$ python -q
>>> import numpy as np
>>> np.set_printoptions(precision=2, suppress=True, linewidth=140, floatmode="fixed")
>>> def rd(a):
...     return np.round(a, 2) + 0
... 
>>> arr = np.array([[-0.3, -2.7, -0.6, 0.3, 1.9],
...     [-1.8, -1.3, -0.9, -0.8, 0.2],
...     [0.0, 1.4, 1.1, 0.2, -1.6],
...     [-0.3, 0.9, -1.3, -0.1, -1.8],
...     [0.3, 0.2, -2.0, 1.5, -0.2]])
>>> arr[:, 2] *= 20
>>> arr
array([[ -0.30,  -2.70, -12.00,   0.30,   1.90],
       [ -1.80,  -1.30, -18.00,  -0.80,   0.20],
       [  0.00,   1.40,  22.00,   0.20,  -1.60],
       [ -0.30,   0.90, -26.00,  -0.10,  -1.80],
       [  0.30,   0.20, -40.00,   1.50,  -0.20]])
>>> # column 2 is much longer than the rest
>>> print(rd(np.trace(arr)))
20.1
>>> print(rd(np.abs(np.linalg.eigvals(arr)).max()))
23.68
>>> rd(np.linalg.det(arr))
np.float64(-240.91)
>>> rd((arr + arr.T) / 2)
array([[ -0.30,  -2.25,  -6.00,   0.00,   1.10],
       [ -2.25,  -1.30,  -8.30,   0.05,   0.20],
       [ -6.00,  -8.30,  22.00, -12.90, -20.80],
       [  0.00,   0.05, -12.90,  -0.10,  -0.15],
       [  1.10,   0.20, -20.80,  -0.15,  -0.20]])
>>> print(np.allclose(arr, arr.T))
False
>>> P = np.triu(np.array([[-2, 2, 0, 2, -1],
...     [0, 1, -2, 1, 2],
...     [2, -1, 2, 0, 1],
...     [-2, 0, -2, 2, -2],
...     [-1, -2, -1, -2, 1]]), 1) + np.eye(5)
>>> out = P @ arr @ np.linalg.inv(P)
>>> np.linalg.matrix_rank(out)
np.int64(5)
>>> rd(np.linalg.det(out))
np.float64(-240.91)
>>> round(np.log10(np.linalg.cond(arr)))
2
>>> print(rd(np.linalg.norm(arr, 2) / np.linalg.norm(arr)))
1.0
>>> np.argsort(-np.linalg.norm(arr, axis=0).round(6), kind="stable")[:3]
array([2, 1, 4])
>>> np.linalg.matrix_rank(arr, rtol=0.1)
np.int64(1)
>>> feats = np.loadtxt("dump.csv", delimiter=",")
>>> print(feats)
[[-6.00 -8.00  0.00  0.00  0.00]
 [-5.00  9.00  0.00  0.00  0.00]
 [ 0.00  0.00  5.00 -8.00  5.00]
 [ 0.00  0.00 -2.00  4.00 -6.00]
 [ 0.00  0.00 -9.00  7.00  1.00]]
>>> # 2 blocks once reordered
>>> np.trace(feats)
np.float64(13.0)
>>> rd(np.abs(np.linalg.eigvals(feats)).max())
np.float64(11.31)
>>> np.allclose(feats @ feats.T, feats.T @ feats)
False
>>> rd(np.linalg.det(feats))
np.float64(10152.0)
>>> def softmax(z):
...     e = np.exp(z - z.max(axis=-1, keepdims=True))
...     return e / e.sum(axis=-1, keepdims=True)
... 
>>> rd(softmax(feats[0] + 3))
array([0.00, 0.00, 0.33, 0.33, 0.33])
>>> print(rd(softmax(feats).sum(axis=1)))
[1.00 1.00 1.00 1.00 1.00]
>>> S = feats @ feats.T / np.sqrt(5)
>>> print(rd(softmax(S + np.triu(np.full(S.shape, -np.inf), 1))))
[[1.00 0.00 0.00 0.00 0.00]
 [0.00 1.00 0.00 0.00 0.00]
 [0.00 0.00 1.00 0.00 0.00]
 [0.00 0.00 0.00 1.00 0.00]
 [0.00 0.00 0.00 0.00 1.00]]
>>> rng = np.random.default_rng(11)
>>> labels = rng.permutation(5)
>>> out = feats[:, labels] * rng.choice([-1, 1], 5)
>>> out
array([[-8.00,  0.00, -0.00, -0.00,  6.00],
       [ 9.00,  0.00, -0.00, -0.00,  5.00],
       [ 0.00,  5.00, -5.00,  8.00, -0.00],
       [ 0.00, -6.00,  2.00, -4.00, -0.00],
       [ 0.00,  1.00,  9.00, -7.00, -0.00]])
>>> left, _, Vt = np.linalg.svd(feats.T @ out)
>>> rd(left @ Vt)
array([[ 0.00,  0.00,  0.00,  0.00, -1.00],
       [ 1.00,  0.00,  0.00,  0.00,  0.00],
       [ 0.00,  0.00, -1.00,  0.00,  0.00],
       [ 0.00,  0.00,  0.00, -1.00,  0.00],
       [ 0.00,  1.00,  0.00,  0.00,  0.00]])
>>> rd(np.linalg.lstsq(feats, out)[0])
array([[ 0.00,  0.00,  0.00,  0.00, -1.00],
       [ 1.00,  0.00,  0.00,  0.00,  0.00],
       [ 0.00,  0.00, -1.00,  0.00,  0.00],
       [ 0.00,  0.00,  0.00, -1.00,  0.00],
       [ 0.00,  1.00,  0.00,  0.00,  0.00]])
>>> mat = np.array([[-7, 6, -8, -4], [7, -1, -3, 2], [3, 2, 2, 0], [-2, -1, 0, 3]])
>>> mat
array([[-7,  6, -8, -4],
       [ 7, -1, -3,  2],
       [ 3,  2,  2,  0],
       [-2, -1,  0,  3]])
>>> O, evecs = np.linalg.qr(mat[:, :2])[0], np.linalg.qr(mat[:, 2:])[0]
>>> sv = np.linalg.svd(O.T @ evecs, compute_uv=False)
>>> print((sv > 0.9).sum())
0
>>> P = np.triu(np.array([[3, 1, -1, -3], [0, -2, 2, -3], [-1, -3, 1, 2], [-1, -1, -1, -2]]), 1) + np.eye(4)
>>> out = P @ mat @ np.linalg.inv(P)
>>> out
array([[  3.00,   3.00, -16.00,  39.00],
       [ 19.00, -13.00,  46.00, -81.00],
       [ -1.00,   1.00,  -1.00,   8.00],
       [ -2.00,   1.00,  -4.00,   8.00]])
>>> P @ mat - mat @ P
array([[ 10.00,   7.00, -24.00,   6.00],
       [ 12.00,   0.00,  13.00,  15.00],
       [ -4.00,  -5.00,  -1.00,  17.00],
       [  0.00,   2.00,   0.00,  -9.00]])
>>> print(rd(np.linalg.norm(mat, "nuc")))
27.31
>>> rd(np.linalg.norm(mat, axis=1))
array([12.85,  7.94,  4.12,  3.74])
>>> rd(np.linalg.norm(mat, 2))
np.float64(13.52)
>>> np.linalg.norm(mat, axis=1).argmax()
np.int64(0)
>>> rd(np.linalg.norm(mat[2], 1)), rd(np.linalg.norm(mat[2], np.inf))
(np.float64(7.0), np.float64(3.0))
>>> F = np.array([[1.0, 0.0, 0.0], [0.0, 6.0, 3.0], [0.0, 3.0, 4.0]])
>>> # symmetric, so the eigenvalues are real
>>> vals, evecs = np.linalg.eigh(F)
>>> x = np.array([2, 3, 0])
>>> print((np.sign(evecs[:, -1].round(6)) == np.sign(evecs[0, -1].round(6))).astype(int))
[1 0 0]
>>> print(x @ F @ x)
58.0
>>> rd(np.linalg.eigvalsh(F[1:, 1:]))
array([1.84, 8.16])
>>> print(rd(x @ F @ x / (x @ x)), vals[0], rd(vals[-1]))
4.46 1.0 8.16
